$ python3 -q
>>> import numpy as np
>>> np.set_printoptions(precision=2, suppress=True, linewidth=200, sign=" ")
>>> M = np.load("dump.npy")
>>> M
array([[ -2.38, -20.73,   4.46,  -3.11,  -3.11,  -2.38,  -7.25],
       [ -2.06, -19.17,   4.12,  -2.91,  -2.91,  -2.06,  -6.67],
       [ -0.79, -12.26,   2.53,  -1.97,  -1.97,  -0.79,  -4.16],
       [ -0.72, -11.83,   2.43,  -1.9 ,  -1.9 ,  -0.72,  -4.01],
       [ -0.63, -11.24,   2.29,  -1.82,  -1.82,  -0.63,  -3.8 ],
       [ -0.52, -10.43,   2.09,  -1.7 ,  -1.7 ,  -0.52,  -3.52],
       [ -0.11,  -7.15,   1.29,  -1.19,  -1.19,  -0.11,  -2.39],
       [ -0.06,  -6.66,   1.16,  -1.11,  -1.11,  -0.06,  -2.22],
       [  0.05,  -5.38,   0.85,  -0.9 ,  -0.9 ,   0.05,  -1.8 ],
       [  0.07,  -5.04,   0.76,  -0.84,  -0.84,   0.07,  -1.68],
       [  0.14,  -3.44,   0.37,  -0.56,  -0.56,   0.14,  -1.16],
       [  0.15,  -2.45,   0.14,  -0.38,  -0.38,   0.15,  -0.85],
       [  0.12,  -1.57,  -0.03,  -0.22,  -0.22,   0.12,  -0.57],
       [  0.11,  -1.45,  -0.05,  -0.2 ,  -0.2 ,   0.11,  -0.53],
       [  0.04,  -0.58,  -0.12,  -0.05,  -0.05,   0.04,  -0.24],
       [  0.01,  -0.16,  -0.06,  -0.01,  -0.01,   0.01,  -0.07],
       [  0.18,   0.56,   0.62,  -0.13,  -0.13,   0.18,   0.41],
       [  0.66,   0.98,   1.44,  -0.4 ,  -0.4 ,   0.66,   0.89],
       [  0.82,   1.09,   1.66,  -0.48,  -0.48,   0.82,   1.03],
       [  1.11,   1.32,   2.03,  -0.62,  -0.62,   1.11,   1.28],
       [  1.25,   1.42,   2.2 ,  -0.69,  -0.69,   1.25,   1.4 ],
       [  1.58,   1.67,   2.57,  -0.83,  -0.83,   1.58,   1.66],
       [  2.35,   2.28,   3.34,  -1.14,  -1.14,   2.35,   2.28],
       [  5.84,   5.46,   6.15,  -2.32,  -2.32,   5.84,   5.05],
       [  6.24,   5.85,   6.43,  -2.44,  -2.44,   6.24,   5.36],
       [  6.94,   6.56,   6.91,  -2.64,  -2.64,   6.94,   5.92],
       [  8.53,   8.21,   7.94,  -3.09,  -3.09,   8.53,   7.2 ],
       [ 11.15,  11.05,   9.52,  -3.79,  -3.79,  11.15,   9.31],
       [ 11.34,  11.26,   9.62,  -3.83,  -3.83,  11.34,   9.46]])
>>> left, sv, vt = np.linalg.svd(M)
>>> V = vt[:(sv > 1e-8).sum()]
>>> rng = np.random.default_rng(4261)
>>> x0 = M[0] + -2 * M[3] + rng.integers(2) * np.eye(7)[4]
>>> x0
array([-0.94,  2.93, -0.4 ,  0.69,  1.69, -0.94,  0.77])
>>> print(np.allclose(V.T @ V @ x0, x0))
False
